% python3 -q
>>> import numpy as np
>>> from numpy import linalg as LA
>>> np.set_printoptions(precision=2, suppress=True, linewidth=120)
>>> A2 = np.array([[3, 1], [3, 2]])
>>> data = np.tile(A2, (2, 2))
>>> data
array([[3, 1, 3, 1],
       [3, 2, 3, 2],
       [3, 1, 3, 1],
       [3, 2, 3, 2]])
>>> rank = LA.matrix_rank(data)
>>> rank
np.int64(2)
>>> N = LA.svd(data)[2][rank:].T
>>> [int(LA.matrix_rank(data[:, :j + 1])) for j in range(4)]
[1, 2, 2, 2]
>>> LA.matrix_rank(data.T @ data), LA.matrix_rank(data @ data.T)
(np.int64(2), np.int64(2))
>>> N.shape
(4, 2)
>>> [int(LA.matrix_rank(np.delete(data, i, axis=0))) for i in range(4)]
[2, 2, 2, 2]
>>> np.allclose(data @ N, 0)
True
>>> data.sum(axis=1)
array([ 8, 10,  8, 10])
>>> data.sum(axis=0)
array([12,  6, 12,  6])
>>> LA.matrix_rank(data)
np.int64(2)
>>> np.unravel_index(np.abs(data).argmax(), data.shape)
(np.int64(0), np.int64(0))
>>> data.mean(axis=0)
array([3. , 1.5, 3. , 1.5])
>>> data.shape
(4, 4)
>>> X = np.loadtxt("run6.csv", delimiter=",")
>>> X
array([[0., 1., 1.],
       [1., 0., 0.],
       [1., 0., 0.]])
>>> left, sigma, Vh = LA.svd(X)
>>> V = Vh[:(sigma > 1e-8).sum()]
>>> rng = np.random.default_rng(1382)
>>> x0 = X[0] + 2 * X[2] + rng.integers(2) * np.eye(3)[0]
>>> x0
array([3., 1., 1.])
>>> LA.matrix_rank(np.vstack([X, x0]))
np.int64(2)
>>> np.allclose(V.T @ V @ x0, x0)
True
>>> V.T @ V
array([[1. , 0. , 0. ],
       [0. , 0.5, 0.5],
       [0. , 0.5, 0.5]])
>>> rank = LA.matrix_rank(X)
>>> rank
np.int64(2)
>>> N = LA.svd(X)[2][rank:].T
>>> LA.matrix_rank(X.T @ X), LA.matrix_rank(X @ X.T)
(np.int64(2), np.int64(2))
>>> np.round(X @ N, 2) + 0
array([[0.],
       [0.],
       [0.]])
>>> [int(LA.matrix_rank(X[:i])) for i in range(1, len(X) + 1)]
[1, 2, 2]
>>> N[:, 0] / N[np.abs(N[:, 0]).round(6).argmax(), 0]
array([-0.,  1., -1.])
